% python3 -q
>>> import numpy as np
>>> np.set_printoptions(precision=3, suppress=True, linewidth=160, legacy="1.25")
>>> def rnd(a):
...     return np.round(a, 3) + 0
... 
>>> W0 = np.loadtxt("a.csv", delimiter=",")
>>> W0
array([[-1.,  1.,  0.],
       [ 0., -1.,  1.],
       [ 0.,  0., -1.]])
>>> th = np.radians(180)
>>> r_ = np.eye(3)
>>> r_[1, 1] = r_[0, 0] = np.cos(th)
>>> r_[1, 0], r_[0, 1] = -np.sin(th), np.sin(th)
>>> rnd(r_)
array([[-1.,  0.,  0.],
       [ 0., -1.,  0.],
       [ 0.,  0.,  1.]])
>>> other = W0 @ r_.T
>>> rnd(np.linalg.det(r_)), np.trace(r_)
(1.0, -1.0)
>>> np.allclose(np.linalg.norm(W0, axis=1), np.linalg.norm(other, axis=1))
True
>>> rng = np.random.default_rng(750961)
>>> labels = rng.permutation(3)
>>> labels
array([1, 0, 2])
>>> other = W0[labels][:, labels]
>>> np.diag(other)
array([-1., -1., -1.])
>>> other
array([[-1.,  0.,  1.],
       [ 1., -1.,  0.],
       [ 0.,  0., -1.]])
>>> np.poly(W0)
array([1., 3., 3., 1.])
>>> np.kron(np.eye(2, dtype=int), W0)
array([[-1.,  1.,  0., -0.,  0.,  0.],
       [ 0., -1.,  1.,  0., -0.,  0.],
       [ 0.,  0., -1.,  0.,  0., -0.],
       [-0.,  0.,  0., -1.,  1.,  0.],
       [ 0., -0.,  0.,  0., -1.,  1.],
       [ 0.,  0., -0.,  0.,  0., -1.]])
>>> rnd(np.linalg.det(2 * W0)), rnd(np.linalg.det(W0))
(-8.0, -1.0)
>>> rnd(np.linalg.eigvals(W0))
array([-1., -1., -1.])
>>> np.einsum("ij,ji->", W0, W0)
3.0
>>> rnd(np.linalg.eigvals(W0).sum().real)
-3.0
>>> rnd(np.linalg.det(W0.T))
-1.0
>>> ev, vecs = np.linalg.eig(W0)
>>> rnd(np.sort(np.linalg.eigvals(np.linalg.inv(W0))))
array([-1., -1., -1.])
>>> np.prod(ev)
-1.0
>>> ev
array([-1., -1., -1.])
>>> np.linalg.matrix_rank(W0 - W0[0, 0] * np.eye(3))
2
>>> np.prod(np.diag(W0)), rnd(np.linalg.det(W0))
(-1.0, -1.0)
>>> F = np.array([[1, 2, 0, 3], [1, 3, 1, 3], [2, 3, 2, 1], [0, 0, 1, 0]])
>>> F
array([[1, 2, 0, 3],
       [1, 3, 1, 3],
       [2, 3, 2, 1],
       [0, 0, 1, 0]])
>>> proj = np.triu(np.array([[1, 1, 2, 2], [0, 0, 2, 1], [1, 1, 1, 1], [0, 1, 2, 2]]), 1) + np.eye(4)
>>> other = proj @ F @ np.linalg.inv(proj)
>>> proj @ F - F @ proj
array([[ 5.,  8.,  1.,  1.],
       [ 4.,  5., -3., -4.],
       [ 0., -2., -9., -9.],
       [ 0.,  0.,  0., -1.]])
>>> np.trace(other), np.trace(F)
(6.0, 6)
>>> other
array([[  6.,   5., -15.,   6.],
       [  5.,   4., -12.,   3.],
       [  2.,   1.,  -3.,  -1.],
       [  0.,   0.,   1.,  -1.]])
>>> rnd(np.poly(other))
array([  1.,  -6.,   5., -14.,   5.])
>>> r0, v = other[3], other[2]
>>> r0 @ r0
2.0
>>> p = (r0 @ v) / (r0 @ r0) * r0
>>> p
array([-0., -0., -1.,  1.])
>>> np.linalg.matrix_rank(np.outer(r0, v))
1
>>> v - p
array([ 2.,  1., -2., -2.])
>>> rnd(np.abs(np.linalg.eigvals(F)).max())
5.524
>>> F @ F
array([[ 3,  8,  5,  9],
       [ 6, 14,  8, 13],
       [ 9, 19,  8, 17],
       [ 2,  3,  2,  1]])
>>> np.linalg.determinant(F)
Traceback (most recent call last):
  File "<python-input-48>", line 1, in <module>
    np.linalg.determinant(F)
    ^^^^^^^^^^^^^^^^^^^^^
AttributeError: module 'numpy.linalg' has no attribute 'determinant'
>>> rnd(np.sort(np.abs(np.linalg.eigvals(F))))
array([0.387, 1.528, 1.528, 5.524])
>>> np.allclose(F @ F.T, F.T @ F)
False
>>> rnd(np.linalg.det(F))
5.0
>>> O, _ = np.linalg.qr(np.array([[0.3, 0.0, 0.7], [0.7, -0.6, 0.1], [0.8, -0.5, -0.3]]))
>>> ev = np.array([-2, 4, 5])
>>> K = O @ np.diag(ev) @ O.T
>>> rnd(K)
array([[ 3.793, -0.761, -1.506],
       [-0.761,  1.904, -3.13 ],
       [-1.506, -3.13 ,  1.304]])
>>> ev, vecs = np.linalg.eigh(K)
>>> x = np.array([-2, -2, 2])
>>> rnd(vecs * np.abs(ev) @ vecs.T)
array([[ 4.088, -0.073, -0.719],
       [-0.073,  3.51 , -1.294],
       [-0.719, -1.294,  3.402]])
>>> rnd(np.linalg.eigvalsh(K[1:, 1:]))
array([-1.541,  4.748])
>>> rnd(vecs * np.maximum(ev, 0) @ vecs.T)
array([[ 3.94 , -0.417, -1.113],
       [-0.417,  2.707, -2.212],
       [-1.113, -2.212,  2.353]])
>>> (np.sign(vecs[:, -1].round(6)) == np.sign(vecs[0, -1].round(6))).astype(int)
array([1, 1, 0])
>>> r0 = np.array([-2, 5, 2])
>>> other = K + np.outer(r0, np.eye(3)[2])
>>> np.linalg.matrix_rank(np.linalg.inv(other) - np.linalg.inv(K), tol=1e-8)
1
>>> rnd(other)
array([[ 3.793, -0.761, -3.506],
       [-0.761,  1.904,  1.87 ],
       [-1.506, -3.13 ,  3.304]])
>>> mat = np.load("dump.npy")
>>> mat
array([[ 4,  0,  0,  0],
       [ 1,  7,  0,  0],
       [ 2,  6,  5,  0],
       [-9, -4, -3, -7]])
>>> # triangular
>>> np.linalg.matrix_rank(mat - mat[0, 0] * np.eye(4))
3
>>> np.prod(np.diag(mat)), rnd(np.linalg.det(mat))
(-980, -980.0)
>>> mat @ mat
array([[ 16,   0,   0,   0],
       [ 11,  49,   0,   0],
       [ 24,  72,  25,   0],
       [ 17, -18,   6,  49]])
>>> rnd(np.sort(np.linalg.eigvals(mat)))
array([-7.,  4.,  5.,  7.])
>>> [int(np.linalg.matrix_rank(np.linalg.matrix_power(mat, p))) for p in range(1, 5)]
[4, 4, 4, 4]
>>> O, r_ = np.linalg.qr(mat)
>>> rnd(abs(r_[0, 0])), rnd(np.linalg.norm(mat[:, 0]))
(10.1, 10.1)
>>> rnd(O @ r_)
array([[ 4.,  0.,  0.,  0.],
       [ 1.,  7.,  0.,  0.],
       [ 2.,  6.,  5.,  0.],
       [-9., -4., -3., -7.]])
>>> np.allclose(r_.T @ r_, mat.T @ mat)
True
>>> rnd(O.T @ O)
array([[1., 0., 0., 0.],
       [0., 1., 0., 0.],
       [0., 0., 1., 0.],
       [0., 0., 0., 1.]])
>>> labels = rng.permutation(4)
>>> other = mat[:, labels] * rng.choice([-1, 1], 4)
>>> other
array([[ 0,  0,  0,  4],
       [ 7,  0,  0,  1],
       [ 6, -5,  0,  2],
       [-4,  3,  7, -9]])
>>> Uu, _, Vt = np.linalg.svd(mat.T @ other)
>>> rnd(np.linalg.lstsq(mat, other)[0])
array([[ 0.,  0.,  0.,  1.],
       [ 1.,  0.,  0.,  0.],
       [ 0., -1.,  0.,  0.],
       [ 0.,  0., -1.,  0.]])
>>> labels
array([1, 2, 3, 0])
>>> other = np.linalg.invert(mat)
Traceback (most recent call last):
  File "<python-input-85>", line 1, in <module>
    other = np.linalg.invert(mat)
            ^^^^^^^^^^^^^^^^
AttributeError: module 'numpy.linalg' has no attribute 'invert'
>>> other = np.linalg.inv(mat)
>>> rnd(np.linalg.slogdet(mat)[0])
-1.0
>>> O, _ = np.linalg.qr(np.array([[1.4, 0.1], [0.1, -0.9], [-0.1, -0.6]]))
>>> A = O @ O.T
>>> rnd(A)
array([[ 0.99 ,  0.054, -0.082],
       [ 0.054,  0.704,  0.454],
       [-0.082,  0.454,  0.306]])
>>> # applying it twice changes nothing
>>> labels = rng.permutation(3)
>>> labels
array([1, 2, 0])
>>> other = A[labels][:, labels]
>>> rnd(np.trace(other))
2.0
>>> rnd(np.diag(other))
array([0.704, 0.306, 0.99 ])
>>> np.allclose(other, A)
False
